$ python -q
>>> import numpy as np
>>> from numpy import linalg as LA
>>> np.set_printoptions(precision=2, suppress=True, linewidth=100, sign=" ")
>>> M2 = np.array([[3, -1, 4, 0], [-3, -2, 3, -1]])
>>> data = M2.T @ M2
>>> data
array([[ 18,   3,   3,   3],
       [  3,   5, -10,   2],
       [  3, -10,  25,  -3],
       [  3,   2,  -3,   1]])
>>> # symmetric, so the eigenvalues are real
>>> ev, V = LA.eigh(data)
>>> np.abs(V[:, -1]).round(6).argmax()
np.int64(2)
>>> LA.eigvalsh(data + -3 * np.eye(4))
array([-3.  , -3.  , 16.28, 26.72])
>>> np.round(LA.svd(data, compute_uv=False), 2) + 0
array([ 29.72,  19.28,   0.  ,   0.  ])
>>> round(ev.sum(), 2), np.trace(data)
(np.float64(49.0), np.int64(49))
>>> (ev > 1e-8).sum(), (ev < -1e-8).sum()
(np.int64(2), np.int64(0))
>>> Uu, s, VT = LA.svd(data)
>>> V = VT[:(s > 1e-8).sum()]
>>> rng = np.random.default_rng(9185)
>>> x0 = data[2] + -1 * data[3] + rng.integers(2) * np.eye(4)[2]
>>> x0
array([  0., -12.,  29.,  -4.])
>>> np.allclose(V.T @ V @ x0, x0)
False
>>> x0 = np.array([4, 3, 4, 8])
>>> np.sign((data @ x0).round(6))
array([ 1,  1,  1,  1])
>>> data @ np.eye(4)[2]
array([  3., -10.,  25.,  -3.])
>>> t = np.radians(90)
>>> Rm = np.eye(4)
>>> Rm[1, 1] = Rm[2, 2] = np.cos(t)
>>> Rm[1, 2], Rm[2, 1] = -np.sin(t), np.sin(t)
>>> Rm.round(2) + 0
array([[ 1.,  0.,  0.,  0.],
       [ 0.,  0., -1.,  0.],
       [ 0.,  1.,  0.,  0.],
       [ 0.,  0.,  0.,  1.]])
>>> M2 = data @ Rm.T
>>> np.allclose(data @ data.T, M2 @ M2.T)
True
>>> np.allclose(LA.norm(data, axis=1), LA.norm(M2, axis=1))
True
>>> np.abs(M2 - data).max(axis=0)
array([  0.,  15.,  35.,   0.])
>>> M2
array([[ 18.,  -3.,   3.,   3.],
       [  3.,  10.,   5.,   2.],
       [  3., -25., -10.,  -3.],
       [  3.,   3.,   2.,   1.]])
>>> LA.lstsq(data[:-1].T, data[-1])[2]
np.int32(2)
>>> np.round(np.trace(LA.pinv(data) @ data), 2)
np.float64(2.0)
>>> np.allclose(data[:-1].T @ LA.lstsq(data[:-1].T, data[-1])[0], data[-1])
True
>>> data @ LA.pinv(data) @ data
array([[ 18.,   3.,   3.,   3.],
       [  3.,   5., -10.,   2.],
       [  3., -10.,  25.,  -3.],
       [  3.,   2.,  -3.,   1.]])
>>> np.abs(np.diag(LA.qr(data)[1])) > 1e-9
array([ True,  True, False, False])
>>> A = np.load("layer12.npy")
>>> A
array([[ 1,  0,  0,  0],
       [ 3,  1,  0,  0],
       [ 0,  0,  1,  0],
       [ 0,  0,  3,  1]])
>>> # splits into 2 blocks
>>> O = A.astype(float).copy()
>>> for j in range(4):
...     O[:, j] -= O[:, :j] @ (O[:, :j].T @ O[:, j])
...     O[:, j] /= LA.norm(O[:, j])
... 
>>> np.round(O.T @ A, 2) + 0
array([[ 3.16,  0.95,  0.  ,  0.  ],
       [ 0.  ,  0.32,  0.  ,  0.  ],
       [ 0.  ,  0.  ,  3.16,  0.95],
       [ 0.  ,  0.  ,  0.  ,  0.32]])
>>> np.round(O.T @ O, 2) + 0
array([[ 1.,  0.,  0.,  0.],
       [ 0.,  1.,  0.,  0.],
       [ 0.,  0.,  1.,  0.],
       [ 0.,  0.,  0.,  1.]])
>>> ev, V = LA.eigh(data)
>>> x0 = np.array([-3, -3, 1, 0])
>>> x0 @ data @ x0
np.int64(328)
>>> np.round(x0 @ data @ x0 / (x0 @ x0), 2), round(ev[0], 2), round(ev[-1], 2)
(np.float64(17.26), np.float64(-0.0), np.float64(29.72))
>>> (np.sign(V[:, -1].round(6)) == np.sign(V[0, -1].round(6))).astype(int)
array([ 1,  0,  1,  0])
>>> V * np.abs(ev) @ V.T
array([[ 18.,   3.,   3.,   3.],
       [  3.,   5., -10.,   2.],
       [  3., -10.,  25.,  -3.],
       [  3.,   2.,  -3.,   1.]])
>>> np.round(LA.eigvalsh(data[1:, 1:]), 2) + 0
array([  0.  ,   1.42,  29.58])
>>> V * np.maximum(ev, 0) @ V.T
array([[ 18.,   3.,   3.,   3.],
       [  3.,   5., -10.,   2.],
       [  3., -10.,  25.,  -3.],
       [  3.,   2.,  -3.,   1.]])
>>> def softmax(z):
...     e = np.exp(z - z.max(axis=-1, keepdims=True))
...     return e / e.sum(axis=-1, keepdims=True)
... 
>>> np.round(softmax(10 * A[0]), 2) + 0
array([ 1.,  0.,  0.,  0.])
>>> softmax(A[0] + -3)
array([ 0.48,  0.17,  0.17,  0.17])
>>> softmax(A[0])
array([ 0.48,  0.17,  0.17,  0.17])
>>> S = A @ A.T / np.sqrt(4)
>>> softmax(S).round(6).argmax(axis=1)
array([ 1,  1,  3,  3])
>>> O, Rm = LA.qr(A)
>>> O
array([[-0.32, -0.95,  0.  ,  0.  ],
       [-0.95,  0.32,  0.  ,  0.  ],
       [-0.  , -0.  , -0.32, -0.95],
       [-0.  , -0.  , -0.95,  0.32]])
>>> round(abs(Rm[0, 0]), 2), round(LA.norm(A[:, 0]), 2)
(np.float64(3.16), np.float64(3.16))
>>> np.round(O @ Rm, 2) + 0
array([[ 1.,  0.,  0.,  0.],
       [ 3.,  1.,  0.,  0.],
       [ 0.,  0.,  1.,  0.],
       [ 0.,  0.,  3.,  1.]])
>>> mat = np.load("m.npy")
>>> mat
array([[ 3,  2,  0,  0,  0,  0],
       [ 2,  1,  0,  0,  0,  0],
       [ 1,  1,  0,  0,  0,  0],
       [ 0,  0,  3,  2,  0,  0],
       [ 0,  0,  2,  1,  0,  0],
       [ 0,  0,  1,  1,  0,  0],
       [ 0,  0,  0,  0,  3,  2],
       [ 0,  0,  0,  0,  2,  1],
       [ 0,  0,  0,  0,  1,  1]])
>>> Uu, s, VT = LA.svd(mat)
>>> np.argmax(s[:-1] / (s[1:] + 1e-6)) + 1
np.int64(3)
>>> s
array([ 4.46,  4.46,  4.46,  0.39,  0.39,  0.39])
>>> M2 = Uu[:, :3] @ np.diag(s[:3]) @ VT[:3]
>>> LA.matrix_rank(mat, rtol=0.05)
np.int64(6)
>>> round(LA.norm(mat - M2) / LA.norm(mat), 2)
np.float64(0.09)
>>> LA.matrix_rank(M2)
np.int64(3)
>>> np.round(LA.norm(mat - M2, 2), 2), np.round(s[3], 2)
(np.float64(0.39), np.float64(0.39))
>>> M2.round(2) + 0
array([[ 3.02,  1.96,  0.  ,  0.  ,  0.  ,  0.  ],
       [ 1.86,  1.21,  0.  ,  0.  ,  0.  ,  0.  ],
       [ 1.16,  0.75,  0.  ,  0.  ,  0.  ,  0.  ],
       [ 0.  ,  0.  ,  3.02,  1.96,  0.  ,  0.  ],
       [ 0.  ,  0.  ,  1.86,  1.21,  0.  ,  0.  ],
       [ 0.  ,  0.  ,  1.16,  0.75,  0.  ,  0.  ],
       [ 0.  ,  0.  ,  0.  ,  0.  ,  3.02,  1.96],
       [ 0.  ,  0.  ,  0.  ,  0.  ,  1.86,  1.21],
       [ 0.  ,  0.  ,  0.  ,  0.  ,  1.16,  0.75]])
>>> proj = mat @ LA.solve(mat.T @ mat, mat.T)
>>> round(np.trace(proj), 2)
np.float64(6.0)
>>> np.allclose(proj @ proj, proj)
True
>>> proj
array([[ 0.67,  0.33,  0.33,  0.  ,  0.  ,  0.  ,  0.  ,  0.  ,  0.  ],
       [ 0.33,  0.67, -0.33,  0.  ,  0.  ,  0.  ,  0.  ,  0.  ,  0.  ],
       [ 0.33, -0.33,  0.67,  0.  ,  0.  ,  0.  ,  0.  ,  0.  ,  0.  ],
       [ 0.  ,  0.  ,  0.  ,  0.67,  0.33,  0.33,  0.  ,  0.  ,  0.  ],
       [ 0.  ,  0.  ,  0.  ,  0.33,  0.67, -0.33,  0.  ,  0.  ,  0.  ],
       [ 0.  ,  0.  ,  0.  ,  0.33, -0.33,  0.67,  0.  ,  0.  ,  0.  ],
       [ 0.  ,  0.  ,  0.  ,  0.  ,  0.  ,  0.  ,  0.67,  0.33,  0.33],
       [ 0.  ,  0.  ,  0.  ,  0.  ,  0.  ,  0.  ,  0.33,  0.67, -0.33],
       [ 0.  ,  0.  ,  0.  ,  0.  ,  0.  ,  0.  ,  0.33, -0.33,  0.67]])
>>> proj @ mat[:, 5]
array([ 0.,  0.,  0.,  0.,  0.,  0.,  2.,  1.,  1.])
>>> np.round(LA.eigvalsh(proj), 2) + 0
array([ 0.,  0.,  0.,  1.,  1.,  1.,  1.,  1.,  1.])
>>> np.diag(proj)
array([ 0.67,  0.67,  0.67,  0.67,  0.67,  0.67,  0.67,  0.67,  0.67])
>>> X = np.load("arr.npy")
>>> X
array([[ 6.3,  5. ,  4. ,  4. ,  7. ],
       [ 4. ,  7.3,  5. ,  2. ,  7. ],
       [ 1. ,  9. ,  1.3,  9. ,  0. ],
       [ 1. ,  1. ,  1. ,  0.3,  4. ],
       [ 6. ,  5. ,  4. ,  4. ,  7.3]])
>>> LA.norm(X, axis=1)
array([ 12.07,  12.14,  12.83,   4.37,  12.1 ])
>>> np.round(LA.norm(X, 2), 2)
np.float64(22.74)
>>> X[4] @ X[2]
np.float64(92.2)
>>> LA.norm(X, axis=1).argmax()
np.int64(2)
>>> round(float(LA.norm(X, "nuc")), 2)
37.23
>>> round(float(LA.norm(X, 1)), 2), round(float(LA.norm(X, np.inf)), 2)
(27.3, 26.3)
>>> M2 = X / LA.norm(X, axis=1, keepdims=True)
>>> C2 = M2 @ M2.T
>>> LA.norm(M2, axis=1)
array([ 1.,  1.,  1.,  1.,  1.])
>>> (C2 - 2 * np.eye(5)).round(6).argmax(axis=1)
array([ 4,  4,  1,  4,  0])
>>> np.argwhere(np.triu(np.abs(C2) > 0.95, 1))
array([[ 0,  4],
       [ 1,  4]])
>>> C2
array([[ 1.  ,  0.95,  0.6 ,  0.84,  1.  ],
       [ 0.95,  1.  ,  0.6 ,  0.85,  0.95],
       [ 0.6 ,  0.6 ,  1.  ,  0.25,  0.59],
       [ 0.84,  0.85,  0.25,  1.  ,  0.86],
       [ 1.  ,  0.95,  0.59,  0.86,  1.  ]])
>>> np.flatnonzero(LA.matrix_power((A != 0) + (A.T != 0) + np.eye(4), 4)[3])
array([ 2,  3])
>>> np.sort(LA.eigvals(A).real)
array([ 1.,  1.,  1.,  1.])
>>> O = X.astype(float).copy()
>>> for j in range(5):
...     O[:, j] -= O[:, :j] @ (O[:, :j].T @ O[:, j])
...     O[:, j] /= LA.norm(O[:, j])
... 
>>> np.round(O.T @ O, 2) + 0
array([[ 1.,  0.,  0.,  0.,  0.],
       [ 0.,  1.,  0.,  0.,  0.],
       [ 0.,  0.,  1.,  0.,  0.],
       [ 0.,  0.,  0.,  1.,  0.],
       [ 0.,  0.,  0.,  0.,  1.]])
>>> J = np.array([[15, 0, 3, 0], [1, 7, 0, 1], [0, 3, 8, 0], [0, 2, 1, 11]])
>>> x0 = np.array([-2, -3, -2, 2])
>>> y = J @ x0
>>> beta, lr = np.zeros(4), 1 / LA.norm(J, 2) ** 2
>>> for i in range(25):
...     beta -= lr * J.T @ (J @ beta - y)
...     if i % 5 == 0: print(i, round(LA.norm(J @ beta - y), 2))
... 
0 21.67
5 5.13
10 1.81
15 0.77
20 0.34
>>> np.round(LA.cond(J), 2)
np.float64(2.59)
